$ ipython --no-banner

In [1]: import numpy as np

In [2]: np.set_printoptions(suppress=True, linewidth=120)

In [3]: u = np.array([-3, 2, 0, 2]) + 0.5

In [4]: X = np.outer(u, u) / (u @ u)

In [5]: X.round(4)
Out[5]: 
array([[ 0.3289, -0.3289, -0.0658, -0.3289],
       [-0.3289,  0.3289,  0.0658,  0.3289],
       [-0.0658,  0.0658,  0.0132,  0.0658],
       [-0.3289,  0.3289,  0.0658,  0.3289]])

In [6]: # projection: eigenvalues are 0 or 1

In [7]: vec = np.array([1, 0, 2, 0])

In [8]: np.trace(X)
Out[8]: np.float64(1.0)

In [9]: np.round(np.linalg.eigvalsh(2 * X - np.eye(4)), 4)
Out[9]: array([-1., -1., -1.,  1.])

In [10]: np.round(np.eye(4) - X, 4)
Out[10]: 
array([[ 0.6711,  0.3289,  0.0658,  0.3289],
       [ 0.3289,  0.6711, -0.0658, -0.3289],
       [ 0.0658, -0.0658,  0.9868, -0.0658],
       [ 0.3289, -0.3289, -0.0658,  0.6711]])

In [11]: (vec - X @ vec) @ (X @ vec)
Out[11]: np.float64(0.0)

In [12]: left, sigma, Vt = np.linalg.svd(X)

In [13]: sigma.round(4) + 0
Out[13]: array([1., 0., 0., 0.])

In [14]: np.argmax(sigma[:-1] / (sigma[1:] + 1e-6)) + 1
Out[14]: np.int64(1)

In [15]: B = left[:, :1] @ np.diag(sigma[:1]) @ Vt[:1]

In [16]: np.round(np.linalg.norm(X - B, 2), 4), round(sigma[1], 4)
Out[16]: (np.float64(0.0), np.float64(0.0))

In [17]: round(float(np.linalg.norm(X - B) / np.linalg.norm(X)), 4)
Out[17]: 0.0

In [18]: B.round(4)
Out[18]: 
array([[ 0.3289, -0.3289, -0.0658, -0.3289],
       [-0.3289,  0.3289,  0.0658,  0.3289],
       [-0.0658,  0.0658,  0.0132,  0.0658],
       [-0.3289,  0.3289,  0.0658,  0.3289]])

In [19]: np.linalg.matrix_rank(X, rtol=0.05)
Out[19]: np.int64(1)

In [20]: round(np.abs(X - B).max(), 4)
Out[20]: np.float64(0.0)

In [21]: K = np.load("test15.npy")

In [22]: K
Out[22]: 
array([[ -2,   5,   9,   2,  -5,  -9],
       [  1,   0,   4,  -1,   0,  -4],
       [  4,   9,  -8,  -4,  -9,   8],
       [  0,   0,   0,  -4,  10,  18],
       [  0,   0,   0,   2,   0,   8],
       [  0,   0,   0,   8,  18, -16]])

In [23]: vec = np.array([-1, 0, 2, 0, 1, 1])

In [24]: rhs = K @ vec

In [25]: coef, lr = np.zeros(6), 1 / np.linalg.norm(K, 2) ** 2

In [26]: for i in range(40):
    ...:     coef -= lr * K.T @ (K @ coef - rhs)
    ...:     if i % 10 == 0: print(i, round(np.linalg.norm(K @ coef - rhs), 4))
    ...: 
0 26.2244
10 5.9869
20 2.201
30 1.1708

In [27]: coef.round(4)
Out[27]: array([-0.6389, -0.1094,  2.0717,  0.0152,  0.9872,  0.9986])

In [28]: G = K.T @ K

In [29]: np.round(np.linalg.svd(K, compute_uv=False) ** 2, 4)
Out[29]: array([986.9488, 499.3288, 143.9939,  72.8511,  21.71  ,   3.1674])

In [30]: np.trace(G), (K ** 2).sum()
Out[30]: (np.int64(1728), np.int64(1728))

In [31]: rng = np.random.default_rng(267)

In [32]: z = rng.permutation(6)

In [33]: z
Out[33]: array([2, 4, 1, 3, 5, 0])

In [34]: B = K[z][:, z]

In [35]: B
Out[35]: 
array([[ -8,  -9,   9,  -4,   8,   4],
       [  0,   0,   0,   2,   8,   0],
       [  4,   0,   0,  -1,  -4,   1],
       [  0,  10,   0,  -4,  18,   0],
       [  0,  18,   0,   8, -16,   0],
       [  9,  -5,   5,   2,  -9,  -2]])

In [36]: np.trace(B)
Out[36]: np.int64(-30)

In [37]: vec = np.array([-8, -8, 6, 1, 9, -6])

In [38]: a = np.maximum(B @ vec, 0)

In [39]: a
Out[39]: array([234,  74,   0,  78,   0,   0])

In [40]: np.flatnonzero(a > 1e-9)
Out[40]: array([0, 1, 3])

In [41]: np.maximum(B @ (3 * vec), 0)
Out[41]: array([702, 222,   0, 234,   0,   0])

In [42]: W0 = np.load("out5.npy")

In [43]: W0
Out[43]: 
array([[ 0,  9,  6],
       [ 0, -3, -2],
       [ 0,  3,  2]])

In [44]: # row 0 dominates

In [45]: vec = np.array([-1, 2, 3])

In [46]: (W0 @ vec).argmax()
Out[46]: np.int64(0)

In [47]: np.linalg.norm(W0 @ vec) <= np.linalg.norm(W0, 2) * np.linalg.norm(vec) + 1e-9
Out[47]: np.True_

In [48]: hat = np.triu(np.array([[4, -3, -2, -3], [-3, 3, -3, -5], [3, 3, 5, -3], [1, 2, 1, -5]]), 1) + np.eye(4)

In [49]: B = hat @ X @ np.linalg.inv(hat)

In [50]: np.linalg.matrix_rank(B)
Out[50]: np.int64(1)

In [51]: np.round(hat @ X - X @ hat, 4)
Out[51]: 
array([[ 2.1053, -1.1184, -0.75  , -2.9605],
       [ 1.8421, -2.8289, -0.0395, -0.9868],
       [ 0.9868, -1.1842, -0.1316, -0.8158],
       [ 0.    , -0.9868,  0.3289,  0.8553]])

In [52]: np.abs(np.diag(np.linalg.qr(W0)[1])) > 1e-9
Out[52]: array([False,  True, False])

In [53]: np.allclose(W0[:-1].T @ np.linalg.lstsq(W0[:-1].T, W0[-1])[0], W0[-1])
Out[53]: True

In [54]: np.linalg.lstsq(W0[:-1].T, W0[-1])[2]
Out[54]: np.int32(1)

In [55]: round(np.linalg.norm(W0[2], 1), 4), np.round(np.linalg.norm(W0[2], np.inf), 4)
Out[55]: (np.float64(5.0), np.float64(3.0))

In [56]: np.round(np.linalg.norm(W0) ** 2 / np.linalg.norm(W0, 2) ** 2, 4)
Out[56]: np.float64(1.0)

In [57]: round(float(np.linalg.norm(W0, 1)), 4), round(np.linalg.norm(W0, np.inf), 4)
Out[57]: (15.0, np.float64(15.0))

In [58]: data = np.load("data.npy")

In [59]: data
Out[59]: 
array([[3, 0, 0, 3],
       [3, 3, 0, 0],
       [0, 3, 3, 0],
       [0, 0, 3, 3]])

In [60]: np.abs(np.diag(np.linalg.qr(data)[1])) > 1e-9
Out[60]: array([ True,  True,  True, False])

In [61]: np.round(data @ np.linalg.pinv(data) @ data, 4) + 0
Out[61]: 
array([[3., 0., 0., 3.],
       [3., 3., 0., 0.],
       [0., 3., 3., 0.],
       [0., 0., 3., 3.]])

In [62]: M = np.array([[-1.5, -0.8, -0.3],
    ...:     [-1.0, 0.5, 1.1],
    ...:     [1.1, -1.3, -1.1],
    ...:     [-1.2, -0.1, 0.1],
    ...:     [1.2, -0.7, 0.7],
    ...:     [0.4, -0.6, 0.0],
    ...:     [0.1, 1.8, 0.4],
    ...:     [-0.3, 0.6, -0.9],
    ...:     [0.3, -0.3, -0.9],
    ...:     [0.3, 1.1, 0.7],
    ...:     [-1.0, 2.4, -0.5],
    ...:     [-2.7, -2.3, -0.3],
    ...:     [1.7, -0.4, 0.8],
    ...:     [0.2, 0.2, 0.9],
    ...:     [-0.5, 2.5, -1.2],
    ...:     [0.9, 1.2, 1.6],
    ...:     [-1.3, -0.3, 1.5],
    ...:     [1.5, 0.4, -1.8],
    ...:     [-0.2, -0.5, -0.1],
    ...:     [1.2, 0.9, 1.8],
    ...:     [0.5, 0.0, 0.5],
    ...:     [0.7, -1.3, 0.9],
    ...:     [-0.3, -0.6, 1.2],
    ...:     [0.8, -0.5, -0.3]])

In [63]: M[:, 1] = -1 * M[:, 2] + 0.05 * rng.normal(size=24)

In [64]: M.round(4)
Out[64]: 
array([[-1.5   ,  0.3118, -0.3   ],
       [-1.    , -1.0794,  1.1   ],
       [ 1.1   ,  1.0909, -1.1   ],
       [-1.2   , -0.137 ,  0.1   ],
       [ 1.2   , -0.7316,  0.7   ],
       [ 0.4   , -0.0216,  0.    ],
       [ 0.1   , -0.4232,  0.4   ],
       [-0.3   ,  0.849 , -0.9   ],
       [ 0.3   ,  0.8122, -0.9   ],
       [ 0.3   , -0.6483,  0.7   ],
       [-1.    ,  0.4715, -0.5   ],
       [-2.7   ,  0.1567, -0.3   ],
       [ 1.7   , -0.8147,  0.8   ],
       [ 0.2   , -0.8366,  0.9   ],
       [-0.5   ,  1.2457, -1.2   ],
       [ 0.9   , -1.5381,  1.6   ],
       [-1.3   , -1.5354,  1.5   ],
       [ 1.5   ,  1.7614, -1.8   ],
       [-0.2   ,  0.1284, -0.1   ],
       [ 1.2   , -1.8516,  1.8   ],
       [ 0.5   , -0.5304,  0.5   ],
       [ 0.7   , -0.9198,  0.9   ],
       [-0.3   , -1.2364,  1.2   ],
       [ 0.8   ,  0.2004, -0.3   ]])

In [65]: B = M + rng.integers(-2, 3, (24, 2)) @ rng.integers(-2, 3, (2, 3))

In [66]: B.round(4)
Out[66]: 
array([[-5.5   ,  0.3118,  4.7   ],
       [ 0.    ,  1.9206,  2.1   ],
       [-1.9   , -3.9091, -1.1   ],
       [-1.2   , -0.137 ,  0.1   ],
       [ 3.2   , -2.7316, -3.3   ],
       [-3.6   , -4.0216,  2.    ],
       [ 6.1   ,  1.5768, -5.6   ],
       [ 3.7   ,  4.849 , -2.9   ],
       [-2.7   , -4.1878, -0.9   ],
       [ 1.3   ,  2.3517,  1.7   ],
       [-1.    ,  0.4715, -0.5   ],
       [-3.7   , -2.8433, -1.3   ],
       [ 0.7   ,  0.1853,  2.8   ],
       [-5.8   , -2.8366,  6.9   ],
       [ 1.5   ,  7.2457,  0.8   ],
       [-0.1   , -4.5381,  0.6   ],
       [-2.3   , -4.5354,  0.5   ],
       [-2.5   , -2.2386,  0.2   ],
       [-6.2   , -1.8716,  5.9   ],
       [ 2.2   ,  1.1484,  2.8   ],
       [ 6.5   ,  1.4696, -5.5   ],
       [-1.3   , -6.9198, -1.1   ],
       [-2.3   ,  0.7636,  5.2   ],
       [ 0.8   ,  4.2004,  2.7   ]])

In [67]: np.linalg.matrix_rank(B - M, tol=1e-8)
Out[67]: np.int64(2)

In [68]: C = M[[16, 5]].astype(float)

In [69]: for _ in range(3):
    ...:     z = np.linalg.norm(M[:, None] - C, axis=-1).argmin(axis=1)
    ...:     C = np.array([M[z == j].mean(axis=0) for j in range(2)])
    ...: 

In [70]: z
Out[70]: array([1, 0, 1, 1, 0, 1, 0, 1, 1, 0, 1, 1, 0, 0, 1, 0, 0, 1, 1, 0, 0, 0, 0, 1])

In [71]: C.round(4)
Out[71]: 
array([[ 0.35  , -1.0121,  1.0083],
       [-0.275 ,  0.5724, -0.6083]])

In [72]: C = np.array([[-0.3, -0.3, 0.3], [0.2, -0.5, 0.3]])

In [73]: A = np.array([[4, -5],
    ...:     [-1, -8],
    ...:     [-4, 5],
    ...:     [-2, -8],
    ...:     [9, -8],
    ...:     [-6, 5],
    ...:     [-3, 4],
    ...:     [6, -4],
    ...:     [8, 1],
    ...:     [8, 4],
    ...:     [2, -1],
    ...:     [-2, -7],
    ...:     [3, -2],
    ...:     [-8, 3],
    ...:     [-8, -5],
    ...:     [3, -7],
    ...:     [-5, -3],
    ...:     [9, -3],
    ...:     [5, -3],
    ...:     [7, -2],
    ...:     [-3, -2],
    ...:     [-7, -2],
    ...:     [0, -5],
    ...:     [-5, 4],
    ...:     [6, 5],
    ...:     [9, 0]]) @ C + 0.1 * rng.normal(size=(26, 3))

In [74]: A.round(4)
Out[74]: 
array([[-2.0707,  1.3361, -0.3467],
       [-1.1894,  4.3314, -2.5899],
       [ 2.0895, -1.1817,  0.3702],
       [-1.1069,  4.545 , -3.0104],
       [-4.2489,  1.366 ,  0.2177],
       [ 2.9733, -0.9463, -0.2574],
       [ 1.8099, -1.0674,  0.4036],
       [-2.5572,  0.1749,  0.5954],
       [-2.3545, -2.8358,  2.5996],
       [-1.3681, -4.4938,  3.5406],
       [-0.8239, -0.1043,  0.2896],
       [-0.8957,  4.1168, -2.6038],
       [-1.3718, -0.0129,  0.152 ],
       [ 3.0236,  0.7717, -1.5475],
       [ 1.3821,  4.8736, -3.8777],
       [-2.3795,  2.5479, -1.0443],
       [ 0.9358,  3.0696, -2.4604],
       [-3.4324, -1.2311,  1.7056],
       [-2.2205, -0.0981,  0.7402],
       [-2.4946, -0.9951,  1.5094],
       [ 0.5432,  1.8238, -1.5508],
       [ 1.5917,  2.9357, -2.8152],
       [-0.7831,  2.4362, -1.4826],
       [ 2.3604, -0.4525, -0.4152],
       [-0.8558, -4.406 ,  3.3187],
       [-2.5041, -2.7842,  2.5082]])

In [75]: u, g = A[20], A[11]

In [76]: round(u @ g, 4)
Out[76]: np.float64(11.0597)

In [77]: pr = (u @ g) / (u @ u) * u

In [78]: np.linalg.matrix_rank(np.outer(u, g))
Out[78]: np.int64(1)

In [79]: np.round(np.linalg.norm(u + g) ** 2 + np.linalg.norm(u - g) ** 2, 4)
Out[79]: np.float64(61.1134)

In [80]: np.round(np.outer(u, g), 4)
Out[80]: 
array([[-0.4865,  2.2362, -1.4143],
       [-1.6335,  7.5081, -4.7487],
       [ 1.389 , -6.3846,  4.0381]])

In [81]: G = np.cov(A, rowvar=False)

In [82]: np.round(np.linalg.eigvalsh(G)[::-1], 4)
Out[82]: array([11.1121,  4.0721,  0.0078])

In [83]: G.shape
Out[83]: (3, 3)

In [84]: cen = (A - A.mean(axis=0)) / A.std(axis=0)

In [85]: cen.std(axis=0)
Out[85]: array([1., 1., 1.])

In [86]: coef = np.linalg.lstsq(np.delete(cen, 2, axis=1), cen[:, 2])[0]

In [87]: np.abs(coef).argmax()
Out[87]: np.int64(1)
